>>> import numpy as np
>>> from numpy import linalg as LA
>>> np.set_printoptions(precision=2, suppress=True, linewidth=160, legacy="1.25")
>>> F = np.loadtxt("dump.csv", delimiter=",")
>>> print(F)
[[ -2.77  13.88 -10.    15.71 -16.73]
 [ -3.56  14.69  -9.21  16.08 -14.39]
 [ -6.95  13.68 -11.81  12.99 -14.94]
 [ -3.85  15.49 -10.53  15.04 -15.85]
 [ -6.28  14.1   -9.83  13.72 -14.15]
 [ -3.99  16.42 -11.28  14.   -14.46]
 [ -5.53  13.54 -10.6   15.74 -15.87]
 [ -3.09  13.56 -10.73  14.81 -17.54]
 [ -6.32  14.06 -10.47  14.31 -15.94]
 [ -5.81  16.61  -8.23  14.81 -16.12]
 [ -6.12  14.87 -10.36  16.   -14.43]
 [ -5.05  14.95 -11.88  13.96 -15.18]
 [ -5.31  15.01 -10.54  16.08 -13.74]
 [ -5.46  16.74 -12.41  15.02 -14.02]
 [ -4.22  15.6   -9.27  14.4  -14.92]
 [ -6.66  16.83 -10.2   14.83 -12.26]
 [ -3.43  13.08  -9.58  15.15 -14.86]
 [ -5.86  13.01 -12.59  16.99 -15.43]
 [ -3.17  15.04  -9.63  17.21 -14.16]
 [ -4.3   15.69  -8.39  15.31 -15.12]
 [ -4.26  14.89  -9.23  15.88 -15.61]
 [ -4.28  16.35 -10.49  14.31 -14.68]
 [ -3.4   14.24  -9.9   15.65 -14.53]
 [ -6.78  14.68 -10.37  15.62 -14.73]
 [ -4.55  16.45 -10.63  16.61 -15.97]
 [ -4.02  16.51  -9.06  14.75 -12.07]
 [ -5.86  16.39 -10.65  14.14 -15.86]
 [ -6.37  14.78 -10.17  16.34 -15.09]
 [ -4.32  14.78  -9.73  15.63 -14.37]
 [ -5.4   16.41  -8.81  16.29 -15.54]
 [ -4.33  12.82 -10.34  16.14 -13.9 ]
 [ -5.03  14.1   -8.22  14.53 -15.25]
 [ -4.62  16.44  -9.71  15.46 -14.2 ]
 [ -5.86  13.7   -9.98  15.48 -14.09]]
>>> def softmax(z):
...     e = np.exp(z - z.max(axis=-1, keepdims=True))
...     return e / e.sum(axis=-1, keepdims=True)
... 
>>> print(np.round(softmax(10 * F[20]), 2) + 0)
[0. 0. 0. 1. 0.]
>>> print(softmax(F).sum(axis=1))
[1. 1. 1. 1. 1. 1. 1. 1. 1. 1. 1. 1. 1. 1. 1. 1. 1. 1. 1. 1. 1. 1. 1. 1. 1. 1. 1. 1. 1. 1. 1. 1. 1. 1.]
>>> print(np.round(softmax(F[20] + -3), 2) + 0)
[0.   0.27 0.   0.73 0.  ]
>>> scores = F @ F.T / np.sqrt(5)
>>> print(softmax(scores).round(6).argmax(axis=1))
[24 24 24 24 24 24 24 24 24 24 24 24 24 24 24 24 24 24 24 24 24 24 24 24 24 24 24 24 24 24 24 24 24 24]
